>>> import numpy as np
>>> np.set_printoptions(precision=1, suppress=True, linewidth=100)
>>> data = np.load("w.npy")
>>> data
array([[ 15.2,  -3. , -12.7],
       [  9.2,   5.1,  17. ],
       [ 16.4,  10.2,   5. ],
       [-14.3,   9.7, -10.1],
       [-16.8,   3.1, -10.4],
       [  5.2,  11.1,  15.8],
       [-16.8,   8.1,  -7.1],
       [  9.7,  -2.2,  17.3],
       [ -9.9,   0.6, -17.4],
       [  7. ,  -3.3,  18.4],
       [  3.1,  10.3, -16.8],
       [-15.2, -10.7,  -7.5],
       [ -6.2, -13.1, -13.8],
       [-10. ,  17.3,  -1.1],
       [ -8. ,  16.6,  -7.8],
       [  3.7, -18.4,   6.8],
       [ -5.3, -17. ,   9.1],
       [ 15.4,  12.3,   3.3],
       [ -3.9,  -6.6, -18.5],
       [  0.2,   2.2,  19.9],
       [ -7.7,  10.1,  15.4],
       [-17.2,  -0.2,  10.3],
       [-13.2,  10.4, -10.8],
       [ 14.4,  12.4,  -6.2],
       [ 15.7,  -6.9,  10.2],
       [-12.8,   7.2,  13.5],
       [  2.4,  10.6,  16.8],
       [-14.1, -14.1,   1.4]])
>>> Q, r_ = np.linalg.qr(data)
>>> np.allclose(r_.T @ r_, data.T @ data)
True
>>> np.trace(Q @ Q.T)
np.float64(3.0)
>>> def softmax(z):
...     e = np.exp(z - z.max(axis=-1, keepdims=True))
...     return e / e.sum(axis=-1, keepdims=True)
... 
>>> softmax(data).sum(axis=1)
array([1., 1., 1., 1., 1., 1., 1., 1., 1., 1., 1., 1., 1., 1., 1., 1., 1., 1., 1., 1., 1., 1., 1.,
       1., 1., 1., 1., 1.])
>>> np.round(softmax(data[7] + -2), 1) + 0
array([0., 0., 1.])
>>> np.round(softmax(10 * data[7]), 1) + 0
array([0., 0., 1.])
>>> np.round(softmax(data[7]), 1) + 0
array([0., 0., 1.])
>>> scores = data @ data.T / np.sqrt(3)
>>> softmax(scores).round(6).argmax(axis=1)
array([ 0,  1,  2,  3,  4,  5,  6,  7,  8,  9, 10, 11, 12, 13, 14, 15, 16, 17, 18, 19, 20, 21, 22,
       23, 24, 25, 26, 27])
>>> softmax(scores)[7] @ data
array([ 9.5, -2.3, 17.4])
>>> cen = data - data.mean(axis=0)
>>> evecs = np.linalg.svd(cen)[2][:1]
>>> B = cen - cen @ evecs.T @ evecs
>>> np.linalg.norm(B, axis=1).round(6).argmax()
np.int64(0)
>>> B.std(axis=0)
array([ 8. , 10.1,  5.8])
>>> E = np.load("m.npy")
>>> E
array([[ 4,  1, -3,  1],
       [ 4,  1, -3,  1],
       [-4, -9, -1, -5],
       [-2,  3,  5,  9]])
>>> rng = np.random.default_rng(49)
>>> z = rng.permutation(4)
>>> z
array([2, 3, 1, 0])
>>> B = E[z][:, z]
>>> np.allclose(B, E)
False
>>> np.round(np.sort(np.abs(np.linalg.eigvals(B))), 1) + 0
array([0. , 3.9, 9.1, 9.1])
>>> rk = np.linalg.matrix_rank(E)
>>> rk
np.int64(3)
>>> null = np.linalg.svd(E)[2][rk:].T
>>> [int(np.linalg.matrix_rank(np.delete(E, i, axis=0))) for i in range(4)]
[3, 3, 2, 2]
>>> np.round(null @ null.T, 1) + 0
array([[ 0.4, -0.2,  0.4, -0.1],
       [-0.2,  0.1, -0.2,  0. ],
       [ 0.4, -0.2,  0.5, -0.1],
       [-0.1,  0. , -0.1,  0. ]])
>>> np.linalg.matrix_rank(E.T @ E), np.linalg.matrix_rank(E @ E.T)
(np.int64(3), np.int64(3))
>>> mat = np.load("layer3.npy")
>>> mat
array([[-1.,  1.,  1.,  1.,  1.,  1.],
       [ 1., -1.,  1.,  1.,  1.,  1.],
       [ 1.,  1., -1.,  1.,  1.,  1.],
       [ 1.,  1.,  1., -1.,  1.,  1.],
       [ 1.,  1.,  1.,  1., -1.,  1.],
       [ 1.,  1.,  1.,  1.,  1., -1.]])
>>> [round(float(np.linalg.det(mat[:i, :i])), 2) + 0 for i in range(1, 7)]
[-1.0, 0.0, 4.0, -16.0, 48.0, -128.0]
>>> round(float(np.linalg.eigvalsh(mat).min()), 1)
-2.0
>>> w, evecs = np.linalg.eigh(mat)
>>> x = np.array([1, -2, 3, -1, -2, 0])
>>> (np.sign(evecs[:, -1].round(6)) == np.sign(evecs[0, -1].round(6))).astype(int)
array([1, 1, 1, 1, 1, 1])
>>> np.abs(mat).sum(axis=1).max(), round(np.abs(w).max(), 1)
(np.float64(6.0), np.float64(4.0))
>>> np.linalg.eigvalsh(mat[1:, 1:])
array([-2., -2., -2., -2.,  3.])
>>> f, g = mat[0], mat[3]
>>> f @ g
np.float64(2.0)
>>> pr = (f @ g) / (f @ f) * f
>>> np.round((g - pr) @ f, 1)
np.float64(0.0)
>>> g - pr
array([ 1.3,  0.7,  0.7, -1.3,  0.7,  0.7])
>>> np.outer(f, g)
array([[-1., -1., -1.,  1., -1., -1.],
       [ 1.,  1.,  1., -1.,  1.,  1.],
       [ 1.,  1.,  1., -1.,  1.,  1.],
       [ 1.,  1.,  1., -1.,  1.,  1.],
       [ 1.,  1.,  1., -1.,  1.,  1.],
       [ 1.,  1.,  1., -1.,  1.,  1.]])
>>> B = np.linalg.inv(mat)
>>> round(np.linalg.det(mat) * np.linalg.det(B), 1)
np.float64(1.0)
>>> round(np.linalg.cond(mat), 1)
np.float64(2.0)
>>> B
array([[-0.4,  0.1,  0.1,  0.1,  0.1,  0.1],
       [ 0.1, -0.4,  0.1,  0.1,  0.1,  0.1],
       [ 0.1,  0.1, -0.4,  0.1,  0.1,  0.1],
       [ 0.1,  0.1,  0.1, -0.4,  0.1,  0.1],
       [ 0.1,  0.1,  0.1,  0.1, -0.4,  0.1],
       [ 0.1,  0.1,  0.1,  0.1,  0.1, -0.4]])
>>> (np.abs(B) > 1e-9).astype(int)
array([[1, 1, 1, 1, 1, 1],
       [1, 1, 1, 1, 1, 1],
       [1, 1, 1, 1, 1, 1],
       [1, 1, 1, 1, 1, 1],
       [1, 1, 1, 1, 1, 1],
       [1, 1, 1, 1, 1, 1]])
>>> Z = np.array([[1, 1, 3, -3, 2], [-1, 3, -2, -2, 0], [-1, 1, -2, 3, -3]])
>>> K = np.repeat(Z, 29 // 3, axis=0)
>>> K = K + 0.3 * rng.normal(size=K.shape)
>>> K.round(1) + 0
array([[ 1.1,  0.5,  3. , -3. ,  1.8],
       [ 0.5,  1. ,  2.4, -3.1,  2. ],
       [ 1.7,  1.3,  3.3, -2.8,  1.9],
       [ 0.9,  0.8,  3.2, -2.6,  1.9],
       [ 1. ,  1.2,  3.4, -2.5,  2.7],
       [ 1.2,  1.2,  3.4, -3.2,  2.3],
       [ 1. ,  1.3,  3. , -3. ,  1.8],
       [ 1.4,  1.2,  3.2, -3.2,  2. ],
       [ 1.4,  1.5,  3.3, -3.1,  2.3],
       [-0.7,  2.9, -2. , -1.8,  0.4],
       [-1. ,  2.5, -2.1, -1.7, -0.1],
       [-1.1,  2.8, -2.1, -2.1,  0.1],
       [-1.4,  2.6, -2.5, -1.9,  0. ],
       [-1.3,  3.3, -1.7, -1.8,  0.1],
       [-1.5,  3.3, -1.8, -2.1, -0.3],
       [-0.7,  3. , -1.4, -2.3, -0.1],
       [-1. ,  3. , -2.1, -2.1, -0.2],
       [-1.9,  3. , -1.9, -1.9, -0.3],
       [-0.8,  1.6, -1.6,  2.7, -3.1],
       [-1.2,  1.3, -2. ,  3. , -2.6],
       [-0.7,  1. , -1.6,  2.7, -2.6],
       [-1.3,  1.5, -1.8,  2.9, -3.1],
       [-1.2,  0.9, -1.9,  2.9, -2.8],
       [-1. ,  0.8, -1.9,  2.8, -3.2],
       [-1.5,  1.1, -2.6,  3.6, -3. ],
       [-0.7,  1.4, -2.1,  3.1, -3.4],
       [-1. ,  1.5, -2.1,  2.9, -2.8]])
>>> cen = K - K.mean(axis=0)
>>> evecs = np.linalg.svd(cen)[2][:3]
>>> B = cen - cen @ evecs.T @ evecs
>>> np.round(np.linalg.norm(B) / np.linalg.norm(cen), 1)
np.float64(0.1)
